>>> import numpy as np
>>> np.set_printoptions(precision=2, suppress=True, linewidth=140)
>>> data = np.array([[6.0, 5.0, 0.0, 0.0, 0.0, 0.0],
...     [5.0, 7.0, 5.0, 0.0, 0.0, 0.0],
...     [0.0, 5.0, -5.0, 5.0, 0.0, 0.0],
...     [0.0, 0.0, 5.0, 7.0, 5.0, 0.0],
...     [0.0, 0.0, 0.0, 5.0, 9.0, 5.0],
...     [0.0, 0.0, 0.0, 0.0, 5.0, 2.0]])
>>> data
array([[ 6.,  5.,  0.,  0.,  0.,  0.],
       [ 5.,  7.,  5.,  0.,  0.,  0.],
       [ 0.,  5., -5.,  5.,  0.,  0.],
       [ 0.,  0.,  5.,  7.,  5.,  0.],
       [ 0.,  0.,  0.,  5.,  9.,  5.],
       [ 0.,  0.,  0.,  0.,  5.,  2.]])
>>> print(np.allclose(data @ data.T, data.T @ data))
True
>>> u, g = data[5], data[2]
>>> print(u @ u)
29.0
>>> p = (u @ g) / (u @ u) * u
>>> (g - p) @ u
np.float64(0.0)
>>> np.linalg.matrix_rank(np.outer(u, g))
np.int64(1)
>>> print(p)
[0. 0. 0. 0. 0. 0.]
>>> feats = np.load("test12.npy")
>>> feats
array([[  0.97,  -6.14,  -4.64,  -1.53,   1.92],
       [ -3.76,   1.11,   7.28,   0.3 ,  -5.32],
       [ -4.48,  -7.07,   1.79,  -1.49,  -3.11],
       [ -2.71,   2.19,   5.33,   0.62,  -3.4 ],
       [ -3.12,  -4.62,   0.51,  -0.91,  -1.41],
       [ -1.78,   9.11,   5.27,   2.43,  -1.32],
       [  0.09,   8.98,   1.31,   2.4 ,   1.8 ],
       [-10.6 ,  10.21,  13.61,   3.32,  -6.65],
       [ -0.99,  11.52,   0.47,   3.31,   3.5 ],
       [ -0.06,  -9.9 ,  -0.59,  -2.72,  -2.67],
       [  8.69, -10.1 ,  -9.6 ,  -3.27,   3.49],
       [ -1.5 ,  -7.89,  -2.8 ,  -1.8 ,   0.11],
       [ -4.78,  -8.49,   1.08,  -1.82,  -2.91],
       [  7.29, -14.38,  -6.91,  -4.52,   0.03],
       [ -1.82,  12.73,   2.49,   3.6 ,   2.29],
       [ -0.97,   6.11,   4.68,   1.54,  -1.88],
       [ -6.94,  -0.76,   5.68,   0.31,  -3.98],
       [ -1.89,   5.49,  -0.17,   1.8 ,   2.3 ],
       [  4.58,  -7.68,  -5.1 ,  -2.39,   1.09],
       [ -4.68,  -1.28,   3.83,  -0.04,  -2.92],
       [ -1.32,   6.52,   2.64,   1.8 ,   0.12],
       [ -8.38,  12.37,   9.59,   3.91,  -2.8 ],
       [ -4.83,  -7.6 ,   0.43,  -1.48,  -2.  ],
       [  3.53,  -7.91,  -3.81,  -2.4 ,   0.09],
       [ -2.76,  -5.9 ,   3.3 ,  -1.5 ,  -4.31],
       [ -3.7 , -10.13,   1.19,  -2.34,  -3.71],
       [ -1.78,   6.34,   7.4 ,   1.55,  -3.98],
       [ -3.02,   0.79,   4.59,   0.29,  -3.21],
       [  5.09, -13.89,  -5.03,  -4.21,  -1.09],
       [ -5.09,  13.88,   5.03,   4.2 ,   1.11],
       [  2.09,  -7.69,  -4.61,  -2.13,   1.07]])
>>> def softmax(z):
...     e = np.exp(z - z.max(axis=-1, keepdims=True))
...     return e / e.sum(axis=-1, keepdims=True)
... 
>>> softmax(feats).sum(axis=1)
array([1., 1., 1., 1., 1., 1., 1., 1., 1., 1., 1., 1., 1., 1., 1., 1., 1., 1., 1., 1., 1., 1., 1., 1., 1., 1., 1., 1., 1., 1., 1.])
>>> np.round(softmax(feats[18] + 4), 2) + 0
array([0.97, 0.  , 0.  , 0.  , 0.03])
>>> np.round(softmax(10 * feats[18]), 2) + 0
array([1., 0., 0., 0., 0.])
>>> scores = feats @ feats.T / np.sqrt(5)
>>> softmax(scores)[18] @ feats
array([  7.3 , -14.36,  -6.92,  -4.51,   0.05])
